$ python3 -q
>>> import numpy as np
>>> np.set_printoptions(precision=2, suppress=True, linewidth=160)
>>> f = np.array([3, 0, 1, 2, 0, 0])
>>> mat = f[np.abs(np.subtract.outer(np.arange(6), np.arange(6)))]
>>> mat
array([[3, 0, 1, 2, 0, 0],
       [0, 3, 0, 1, 2, 0],
       [1, 0, 3, 0, 1, 2],
       [2, 1, 0, 3, 0, 1],
       [0, 2, 1, 0, 3, 0],
       [0, 0, 2, 1, 0, 3]])
>>> # symmetric, so the eigenvalues are real
>>> x = np.array([5, 2, 7, 2, 3, 2])
>>> h = np.maximum(mat @ x, 0)
>>> np.maximum(mat @ x, 0) - np.maximum(-mat @ x, 0)
array([26, 14, 33, 20, 20, 22])
>>> np.flatnonzero(h > 1e-9)
array([0, 1, 2, 3, 4, 5])
>>> h
array([26, 14, 33, 20, 20, 22])
>>> mat * (h > 1e-9)[:, None]
array([[3, 0, 1, 2, 0, 0],
       [0, 3, 0, 1, 2, 0],
       [1, 0, 3, 0, 1, 2],
       [2, 1, 0, 3, 0, 1],
       [0, 2, 1, 0, 3, 0],
       [0, 0, 2, 1, 0, 3]])
>>> round(float(np.linalg.eigvalsh(mat).min()), 2)
-0.1
>>> vals, V = np.linalg.eigh(mat)
>>> np.unique(vals.round(6) + 0, return_counts=True)[1]
array([1, 1, 1, 1, 1, 1])
>>> np.abs(V[:, -1])
array([0.41, 0.34, 0.47, 0.47, 0.34, 0.41])
>>> vals
array([-0.1 ,  0.52,  2.31,  4.17,  4.72,  6.38])
>>> np.round(V.T @ mat @ V, 2) + 0
array([[-0.1 ,  0.  ,  0.  ,  0.  ,  0.  ,  0.  ],
       [ 0.  ,  0.52,  0.  ,  0.  ,  0.  ,  0.  ],
       [ 0.  ,  0.  ,  2.31,  0.  ,  0.  ,  0.  ],
       [ 0.  ,  0.  ,  0.  ,  4.17,  0.  ,  0.  ],
       [ 0.  ,  0.  ,  0.  ,  0.  ,  4.72,  0.  ],
       [ 0.  ,  0.  ,  0.  ,  0.  ,  0.  ,  6.38]])
>>> round(float(vals.sum()), 2), np.trace(mat)
(18.0, np.int64(18))
>>> X = np.loadtxt("layer17.csv", delimiter=",")
>>> X
array([[  7.12,  -5.38,   7.41,  -3.02,  -0.61,   9.04, -10.24,  -3.94,   5.33,   3.05,   3.94,   0.75],
       [ -3.41,   1.09,  -2.58,   7.67,  -5.27,   3.75, -10.65,  -2.04, -11.96,  -0.43,   2.04,   3.87],
       [  4.43,  -1.87,   3.65,  -8.1 ,   5.18,  -2.45,   9.18,   1.47,  12.72,   0.86,  -1.47,  -3.76],
       [ -3.56,   3.55,  -4.26,  -2.09,   3.52,  -9.19,  14.12,   4.24,   2.78,  -2.13,  -4.24,  -2.81],
       [ -0.31,  -1.09,   0.54,   5.71,  -4.95,   6.84, -13.5 ,  -3.35,  -8.67,   0.8 ,   3.35,   3.75],
       [ -3.01,   3.22,  -3.75,  -2.69,   3.8 ,  -8.97,  14.24,   4.17,   3.74,  -1.95,  -4.17,  -3.01],
       [  1.59,   0.21,   0.73,  -6.62,   5.18,  -5.7 ,  12.59,   2.87,  10.19,  -0.31,  -2.87,  -3.87],
       [  6.8 ,  -5.25,   7.15,  -2.41,  -1.  ,   9.25, -10.97,  -4.06,   4.37,   3.  ,   4.06,   1.03],
       [  5.63,  -4.7 ,   6.15,  -0.54,  -2.14,   9.56, -12.74,  -4.29,   1.42,   2.73,   4.29,   1.85],
       [ -4.39,   4.03,  -5.03,  -1.12,   3.03,  -9.44,  13.76,   4.31,   1.22,  -2.38,  -4.31,  -2.48],
       [ -0.09,  -1.24,   0.75,   5.54,  -4.9 ,   7.02, -13.62,  -3.42,  -8.39,   0.88,   3.42,   3.72],
       [ -3.5 ,   1.16,  -2.68,   7.71,  -5.26,   3.63, -10.53,  -1.99, -12.04,  -0.46,   1.99,   3.86],
       [ -4.2 ,   1.69,  -3.41,   8.02,  -5.21,   2.75,  -9.53,  -1.61, -12.57,  -0.77,   1.61,   3.79],
       [  0.87,  -1.88,   1.7 ,   4.74,  -4.64,   7.74, -14.04,  -3.71,  -7.08,   1.23,   3.71,   3.56],
       [  1.33,  -2.17,   2.15,   4.34,  -4.49,   8.05, -14.17,  -3.83,  -6.41,   1.39,   3.83,   3.47]])
>>> # rank 2
>>> U, sv, Vh = np.linalg.svd(X)
>>> V = Vh[:(sv > 1e-8).sum()]
>>> rng = np.random.default_rng(2492)
>>> x = X[14] + -1 * X[0] + rng.integers(2) * np.eye(12)[10]
>>> x
array([ -5.78,   3.21,  -5.27,   7.36,  -3.88,  -0.99,  -3.93,   0.11, -11.74,  -1.67,   0.89,   2.72])
>>> np.linalg.matrix_rank(np.vstack([X, x]))
np.int64(3)
>>> round(np.linalg.norm(x - V.T @ V @ x), 2)
np.float64(0.98)
>>> W0 = np.load("mat.npy")
>>> W0
array([[-35.04,  41.22,  -6.34, -33.46],
       [ -1.47,  28.09,  15.37,  -7.94],
       [-36.1 ,  38.57,  -6.27, -34.78],
       [ -0.06,  28.62,  14.55,  -8.02],
       [  0.11,  27.26,  15.05,  -6.31],
       [  1.04,  28.46,  13.94,  -8.8 ],
       [  0.37,  25.18,  15.1 ,  -8.55],
       [  1.33,  26.83,  14.37,  -8.36],
       [ -0.93,  28.73,  13.8 ,  -7.59],
       [-34.74,  41.39,  -8.07, -34.64],
       [-36.4 ,  39.31,  -6.18, -34.01],
       [-34.57,  38.04,  -6.47, -33.22],
       [  0.43,  28.04,  13.8 ,  -9.57],
       [ -1.3 ,  28.16,  14.65,  -9.12],
       [-36.11,  41.84,  -6.04, -33.14],
       [ -1.37,  26.81,  13.88,  -7.59],
       [-35.87,  40.2 ,  -4.93, -32.21],
       [ -1.29,  28.6 ,  13.05,  -7.58],
       [ -0.84,  28.51,  13.9 ,  -7.55],
       [  1.07,  29.13,  14.13,  -7.83],
       [  0.04,  27.78,  14.52,  -8.35],
       [-36.34,  39.87,  -5.37, -34.08],
       [ -0.78,  28.64,  14.29,  -7.99],
       [  0.82,  28.23,  13.31,  -7.89],
       [-33.35,  39.3 ,  -4.73, -33.37],
       [ -0.01,  28.19,  12.78,  -7.39],
       [-36.7 ,  38.8 ,  -6.48, -33.57],
       [ -1.31,  28.09,  13.17,  -9.41],
       [  0.36,  27.96,  13.75,  -9.58],
       [  0.09,  28.09,  15.64,  -8.92],
       [-35.3 ,  39.6 ,  -6.21, -33.13],
       [-35.63,  39.15,  -6.9 , -33.86]])
>>> cov = np.cov(W0, rowvar=False)
>>> np.linalg.eigvalsh(cov)[::-1]
array([592.54,   0.98,   0.78,   0.46])
>>> np.argwhere(np.triu(np.abs(np.corrcoef(W0.T)) > 0.8, 1))
array([[0, 1],
       [0, 2],
       [0, 3],
       [1, 2],
       [1, 3],
       [2, 3]])
>>> cov.shape
(4, 4)
>>> W0.std(axis=0)
array([17.13,  5.8 ,  9.87, 12.32])
>>> round(float(np.corrcoef(W0[:, 0], W0[:, 1])[0, 1]), 2)
-0.99
>>> cov
array([[ 302.78, -100.96,  173.7 ,  217.11],
       [-100.96,   34.69,  -58.22,  -72.51],
       [ 173.7 ,  -58.22,  100.52,  125.01],
       [ 217.11,  -72.51,  125.01,  156.76]])
>>> np.argsort(-W0.std(axis=0).round(6), kind="stable")
array([0, 3, 2, 1])
